$ python3 -q
>>> import numpy as np
>>> np.set_printoptions(precision=3, suppress=True, linewidth=120)
>>> rd = lambda a: np.round(a, 3) + 0
>>> F = np.minimum.outer(np.arange(1, 4), np.arange(1, 4)) * -2
>>> F
array([[-2, -2, -2],
       [-2, -4, -4],
       [-2, -4, -6]])
>>> Y = np.array([[-2, -3, 0], [3, 0, -2], [1, 2, -2]])
>>> F @ Y
array([[ -4,   2,   8],
       [-12,  -2,  16],
       [-14,  -6,  20]])
>>> np.linalg.matrix_rank(np.vstack([F, Y.T]))
np.int64(3)
>>> Y.T @ F.T
array([[ -4, -12, -14],
       [  2,  -2,  -6],
       [  8,  16,  20]])
>>> np.einsum("ik,kj->ij", F, Y)
array([[ -4,   2,   8],
       [-12,  -2,  16],
       [-14,  -6,  20]])
>>> np.linalg.matrix_rank(F @ Y)
np.int64(3)
>>> np.einsum("ij->j", F)
array([ -6, -10, -12])
>>> np.einsum("ij,ij->i", F, F)
array([12, 36, 56])
>>> rng = np.random.default_rng(79204)
>>> lab = rng.permutation(3)
>>> lab
array([1, 2, 0])
>>> Y = F[lab][:, lab]
>>> np.allclose(Y, F)
False
>>> np.diag(Y)
array([-4, -6, -2])
>>> rd(np.linalg.det(Y)), rd(np.linalg.det(F[lab]))
(np.float64(-8.0), np.float64(-8.0))
>>> np.trace(Y)
np.int64(-12)
>>> data = np.load("layer7.npy")
>>> data
array([[ 1.034,  3.663,  2.382],
       [ 2.697,  2.488,  1.713],
       [ 1.528,  6.244,  3.16 ],
       [-2.378,  8.887,  4.692],
       [ 2.897,  3.968,  2.173],
       [ 1.94 ,  0.115,  1.048],
       [ 1.197,  2.245,  1.882],
       [ 6.593,  1.077,  0.594],
       [-0.664,  4.271,  2.868],
       [ 2.985,  2.297,  1.601],
       [ 0.691,  8.017,  3.89 ],
       [ 1.509,  2.938,  2.061],
       [ 2.592,  3.508,  2.071],
       [ 7.078,  2.484,  0.982],
       [ 2.632,  0.158,  0.947],
       [ 0.715,  6.973,  3.538],
       [ 0.71 ,  1.395,  1.68 ],
       [ 1.272,  3.561,  2.308],
       [ 3.951,  1.649,  1.225],
       [-0.468,  2.34 ,  2.192],
       [-3.013,  7.241,  4.249],
       [ 4.309,  6.529,  2.791],
       [-0.917,  1.8  ,  2.086],
       [ 1.518,  5.12 ,  2.787],
       [ 4.189,  0.222,  0.709]])
>>> x = np.array([-3, -2, 1])
>>> (data @ x).argmax()
np.int64(22)
>>> np.sign((data @ x).round(6))
array([-1., -1., -1., -1., -1., -1., -1., -1., -1., -1., -1., -1., -1., -1., -1., -1., -1., -1., -1., -1., -1., -1.,
        1., -1., -1.])
>>> np.linalg.norm(data @ x) <= np.linalg.norm(data, 2) * np.linalg.norm(x) + 1e-9
np.True_
>>> data @ np.eye(3)[0]
array([ 1.034,  2.697,  1.528, -2.378,  2.897,  1.94 ,  1.197,  6.593, -0.664,  2.985,  0.691,  1.509,  2.592,  7.078,
        2.632,  0.715,  0.71 ,  1.272,  3.951, -0.468, -3.013,  4.309, -0.917,  1.518,  4.189])
